% python3 -q
>>> import numpy as np
>>> np.set_printoptions(precision=3, suppress=True, linewidth=140)
>>> X = np.load("out18.npy")
>>> X
array([[0., 0., 1.],
       [0., 0., 0.],
       [1., 0., 0.]])
>>> (X != 0).astype(int)
array([[0, 0, 1],
       [0, 0, 0],
       [1, 0, 0]])
>>> np.linalg.cond(X) > 100
np.True_
>>> [round(float(x), 3) for x in np.linalg.svd(X, compute_uv=False)[:3]]
[1.0, 1.0, 0.0]
>>> round(np.linalg.norm(X, 2) / np.linalg.norm(X), 3)
np.float64(0.707)
>>> m1 = np.array([[-1, -2, -1, 0, -1, -2],
...     [2, 1, 2, 3, 2, 1],
...     [0, -1, 0, 1, 0, -1],
...     [-2, -3, -2, -1, -2, -3],
...     [-1, -2, -1, 0, -1, -2],
...     [-1, -2, -1, 0, -1, -2],
...     [3, 2, 3, 4, 3, 2],
...     [2, 1, 2, 3, 2, 1]])
>>> out = m1 / np.linalg.norm(m1, axis=1, keepdims=True)
>>> gram = out @ out.T
>>> np.argwhere(np.triu(np.abs(gram) > 0.95, 1))
array([[0, 3],
       [0, 4],
       [0, 5],
       [1, 6],
       [1, 7],
       [3, 4],
       [3, 5],
       [4, 5],
       [6, 7]])
>>> gram[6].round(3) + 0
array([-0.718,  0.993,  0.   , -0.855, -0.718, -0.718,  1.   ,  0.993])
>>> gram.round(3) + 0
array([[ 1.   , -0.629,  0.696,  0.975,  1.   ,  1.   , -0.718, -0.629],
       [-0.629,  1.   ,  0.12 , -0.786, -0.629, -0.629,  0.993,  1.   ],
       [ 0.696,  0.12 ,  1.   ,  0.518,  0.696,  0.696,  0.   ,  0.12 ],
       [ 0.975, -0.786,  0.518,  1.   ,  0.975,  0.975, -0.855, -0.786],
       [ 1.   , -0.629,  0.696,  0.975,  1.   ,  1.   , -0.718, -0.629],
       [ 1.   , -0.629,  0.696,  0.975,  1.   ,  1.   , -0.718, -0.629],
       [-0.718,  0.993,  0.   , -0.855, -0.718, -0.718,  1.   ,  0.993],
       [-0.629,  1.   ,  0.12 , -0.786, -0.629, -0.629,  0.993,  1.   ]])
>>> (gram - 2 * np.eye(8)).round(6).argmax(axis=1)
array([4, 7, 0, 0, 0, 0, 1, 1])
>>> m1 - m1[0]
array([[ 0,  0,  0,  0,  0,  0],
       [ 3,  3,  3,  3,  3,  3],
       [ 1,  1,  1,  1,  1,  1],
       [-1, -1, -1, -1, -1, -1],
       [ 0,  0,  0,  0,  0,  0],
       [ 0,  0,  0,  0,  0,  0],
       [ 4,  4,  4,  4,  4,  4],
       [ 3,  3,  3,  3,  3,  3]])
>>> np.round(np.linalg.norm(m1), 3)
np.float64(12.806)
>>> np.diff(m1, axis=0)
array([[ 3,  3,  3,  3,  3,  3],
       [-2, -2, -2, -2, -2, -2],
       [-2, -2, -2, -2, -2, -2],
       [ 1,  1,  1,  1,  1,  1],
       [ 0,  0,  0,  0,  0,  0],
       [ 4,  4,  4,  4,  4,  4],
       [-1, -1, -1, -1, -1, -1]])
>>> m1.shape
(8, 6)
>>> np.abs(m1).max()
np.int64(4)
>>> np.unravel_index(np.abs(m1).argmax(), m1.shape)
(np.int64(6), np.int64(3))
